>>> import numpy as np
>>> np.set_printoptions(precision=2, suppress=True, linewidth=140)
>>> rd = lambda a: np.round(a, 2) + 0
>>> mat = np.loadtxt("layer15.csv", delimiter=",")
>>> mat
array([[ 0.6,  2. ,  0.7, -1.4,  0. , -0.8, -0.7,  0.5,  2.6,  0.3, -1.4,  1. ],
       [ 0.8,  0.4,  0.1, -0.6, -1.3, -0.6,  0.7, -0.5, -1.3,  0.3,  0.4, -0.4],
       [-0.7, -0.2, -0.8, -0.8,  0.5,  0.7, -1.6, -0.5, -0.7,  1.1, -0.9, -0.3],
       [-0.1,  0.5, -1.4, -0.2, -1.2, -1.3,  0.4, -0.6,  1. , -0.2,  0.4, -0.1],
       [-0.8,  0.2,  1.9, -0.8, -0.2,  2.2,  1.1, -0.8, -0.6,  0.2, -1. ,  0.5],
       [-1.2, -0.8, -1.1, -1.3, -0.3,  0.6, -0.3, -1.5,  0.7,  0.5, -2.1, -0.4],
       [-0.6, -1.3, -0.1, -2.3, -1.5, -0.6,  0.3,  0. , -0.2, -1.7,  0.7, -0.4],
       [-1.2,  2.3, -0.5,  0.2, -0.3, -0.6, -0.6, -0.2, -0.1,  1. , -1.6,  1.9],
       [-0.4, -0.9, -0.9, -1.2,  1.4,  0.2,  1.2,  0.6,  0.3, -0.1,  0.6,  1. ],
       [ 1.2,  0.9, -0.7, -1.6,  0.1,  2.3,  1.9, -0.6, -1.6, -0.8,  0. ,  1.3]])
>>> def softmax(z):
...     e = np.exp(z - z.max(axis=-1, keepdims=True))
...     return e / e.sum(axis=-1, keepdims=True)
... 
>>> rd(softmax(mat[3] + 3))
array([0.07, 0.14, 0.02, 0.07, 0.02, 0.02, 0.12, 0.05, 0.22, 0.07, 0.12, 0.07])
>>> rd(softmax(mat[3]))
array([0.07, 0.14, 0.02, 0.07, 0.02, 0.02, 0.12, 0.05, 0.22, 0.07, 0.12, 0.07])
>>> S = mat @ mat.T / np.sqrt(12)
>>> rd(softmax(S)[3] @ mat)
array([-0.2 ,  0.39, -0.68, -0.8 , -0.75, -0.61,  0.18, -0.38,  0.52, -0.1 , -0.19,  0.19])
>>> mat.reshape(2, -1)
array([[ 0.6,  2. ,  0.7, -1.4,  0. , -0.8, -0.7,  0.5,  2.6,  0.3, -1.4,  1. ,  0.8,  0.4,  0.1, -0.6, -1.3, -0.6,  0.7, -0.5, -1.3,
         0.3,  0.4, -0.4, -0.7, -0.2, -0.8, -0.8,  0.5,  0.7, -1.6, -0.5, -0.7,  1.1, -0.9, -0.3, -0.1,  0.5, -1.4, -0.2, -1.2, -1.3,
         0.4, -0.6,  1. , -0.2,  0.4, -0.1, -0.8,  0.2,  1.9, -0.8, -0.2,  2.2,  1.1, -0.8, -0.6,  0.2, -1. ,  0.5],
       [-1.2, -0.8, -1.1, -1.3, -0.3,  0.6, -0.3, -1.5,  0.7,  0.5, -2.1, -0.4, -0.6, -1.3, -0.1, -2.3, -1.5, -0.6,  0.3,  0. , -0.2,
        -1.7,  0.7, -0.4, -1.2,  2.3, -0.5,  0.2, -0.3, -0.6, -0.6, -0.2, -0.1,  1. , -1.6,  1.9, -0.4, -0.9, -0.9, -1.2,  1.4,  0.2,
         1.2,  0.6,  0.3, -0.1,  0.6,  1. ,  1.2,  0.9, -0.7, -1.6,  0.1,  2.3,  1.9, -0.6, -1.6, -0.8,  0. ,  1.3]])
>>> T = mat.reshape(10, 2, -1)
>>> np.einsum("ihd,jhd->hij", T, T).shape
(2, 10, 10)
>>> rd(T.sum(axis=1))
array([[-0.1,  2.5,  3.3, -1.1, -1.4,  0.2],
       [ 1.5, -0.1, -1.2, -0.3, -0.9, -1. ],
       [-2.3, -0.7, -1.5,  0.3, -0.4,  0.4],
       [ 0.3, -0.1, -0.4, -0.4, -0.8, -1.4],
       [ 0.3, -0.6,  1.3, -0.6, -1.2,  2.7],
       [-1.5, -2.3, -0.4, -0.8, -2.4,  0.2],
       [-0.3, -1.3, -0.3, -4. , -0.8, -1. ],
       [-1.8,  2.1, -0.6,  1.2, -1.9,  1.3],
       [ 0.8, -0.3, -0.6, -1.3,  2. ,  1.2],
       [ 3.1,  0.3, -2.3, -2.4,  0.1,  3.6]])
>>> T.transpose(1, 0, 2)
array([[[ 0.6,  2. ,  0.7, -1.4,  0. , -0.8],
        [ 0.8,  0.4,  0.1, -0.6, -1.3, -0.6],
        [-0.7, -0.2, -0.8, -0.8,  0.5,  0.7],
        [-0.1,  0.5, -1.4, -0.2, -1.2, -1.3],
        [-0.8,  0.2,  1.9, -0.8, -0.2,  2.2],
        [-1.2, -0.8, -1.1, -1.3, -0.3,  0.6],
        [-0.6, -1.3, -0.1, -2.3, -1.5, -0.6],
        [-1.2,  2.3, -0.5,  0.2, -0.3, -0.6],
        [-0.4, -0.9, -0.9, -1.2,  1.4,  0.2],
        [ 1.2,  0.9, -0.7, -1.6,  0.1,  2.3]],

       [[-0.7,  0.5,  2.6,  0.3, -1.4,  1. ],
        [ 0.7, -0.5, -1.3,  0.3,  0.4, -0.4],
        [-1.6, -0.5, -0.7,  1.1, -0.9, -0.3],
        [ 0.4, -0.6,  1. , -0.2,  0.4, -0.1],
        [ 1.1, -0.8, -0.6,  0.2, -1. ,  0.5],
        [-0.3, -1.5,  0.7,  0.5, -2.1, -0.4],
        [ 0.3,  0. , -0.2, -1.7,  0.7, -0.4],
        [-0.6, -0.2, -0.1,  1. , -1.6,  1.9],
        [ 1.2,  0.6,  0.3, -0.1,  0.6,  1. ],
        [ 1.9, -0.6, -1.6, -0.8,  0. ,  1.3]]])
>>> T.shape
(10, 2, 6)
